$ python -q
>>> import numpy as np
>>> np.set_printoptions(precision=2, suppress=True, linewidth=140, floatmode="fixed")
>>> J = np.load("sample19.npy")
>>> J
array([[ 9.00,  2.00, -4.00,  0.00,  0.00, -2.00, -4.00,  2.00,  4.00,  0.00,  4.00],
       [ 2.00,  6.00, -2.00,  0.00,  0.00, -1.00, -2.00,  1.00,  2.00,  0.00,  2.00],
       [-4.00, -2.00,  9.00,  0.00,  0.00,  2.00,  4.00, -2.00, -4.00,  0.00, -4.00],
       [ 0.00,  0.00,  0.00,  5.00,  0.00,  0.00,  0.00,  0.00,  0.00,  0.00,  0.00],
       [ 0.00,  0.00,  0.00,  0.00,  5.00,  0.00,  0.00,  0.00,  0.00,  0.00,  0.00],
       [-2.00, -1.00,  2.00,  0.00,  0.00,  6.00,  2.00, -1.00, -2.00,  0.00, -2.00],
       [-4.00, -2.00,  4.00,  0.00,  0.00,  2.00,  9.00, -2.00, -4.00,  0.00, -4.00],
       [ 2.00,  1.00, -2.00,  0.00,  0.00, -1.00, -2.00,  6.00,  2.00,  0.00,  2.00],
       [ 4.00,  2.00, -4.00,  0.00,  0.00, -2.00, -4.00,  2.00,  9.00,  0.00,  4.00],
       [ 0.00,  0.00,  0.00,  0.00,  0.00,  0.00,  0.00,  0.00,  0.00,  5.00,  0.00],
       [ 4.00,  2.00, -4.00,  0.00,  0.00, -2.00, -4.00,  2.00,  4.00,  0.00,  9.00]])
>>> rng = np.random.default_rng(376)
>>> lab = rng.permutation(11)
>>> lab
array([ 0,  2,  7,  6,  1,  4,  3,  8,  5, 10,  9])
>>> Y = J[lab][:, lab]
>>> Y
array([[ 9.00, -4.00,  2.00, -4.00,  2.00,  0.00,  0.00,  4.00, -2.00,  4.00,  0.00],
       [-4.00,  9.00, -2.00,  4.00, -2.00,  0.00,  0.00, -4.00,  2.00, -4.00,  0.00],
       [ 2.00, -2.00,  6.00, -2.00,  1.00,  0.00,  0.00,  2.00, -1.00,  2.00,  0.00],
       [-4.00,  4.00, -2.00,  9.00, -2.00,  0.00,  0.00, -4.00,  2.00, -4.00,  0.00],
       [ 2.00, -2.00,  1.00, -2.00,  6.00,  0.00,  0.00,  2.00, -1.00,  2.00,  0.00],
       [ 0.00,  0.00,  0.00,  0.00,  0.00,  5.00,  0.00,  0.00,  0.00,  0.00,  0.00],
       [ 0.00,  0.00,  0.00,  0.00,  0.00,  0.00,  5.00,  0.00,  0.00,  0.00,  0.00],
       [ 4.00, -4.00,  2.00, -4.00,  2.00,  0.00,  0.00,  9.00, -2.00,  4.00,  0.00],
       [-2.00,  2.00, -1.00,  2.00, -1.00,  0.00,  0.00, -2.00,  6.00, -2.00,  0.00],
       [ 4.00, -4.00,  2.00, -4.00,  2.00,  0.00,  0.00,  4.00, -2.00,  9.00,  0.00],
       [ 0.00,  0.00,  0.00,  0.00,  0.00,  0.00,  0.00,  0.00,  0.00,  0.00,  5.00]])
>>> np.trace(Y)
np.float64(78.0)
>>> np.diag(Y)
array([9.00, 9.00, 6.00, 9.00, 6.00, 5.00, 5.00, 9.00, 6.00, 9.00, 5.00])
>>> np.allclose(Y, J)
False
>>> np.sort(np.abs(np.linalg.eigvals(Y)))
array([ 5.00,  5.00,  5.00,  5.00,  5.00,  5.00,  5.00,  5.00,  5.00,  5.00, 28.00])
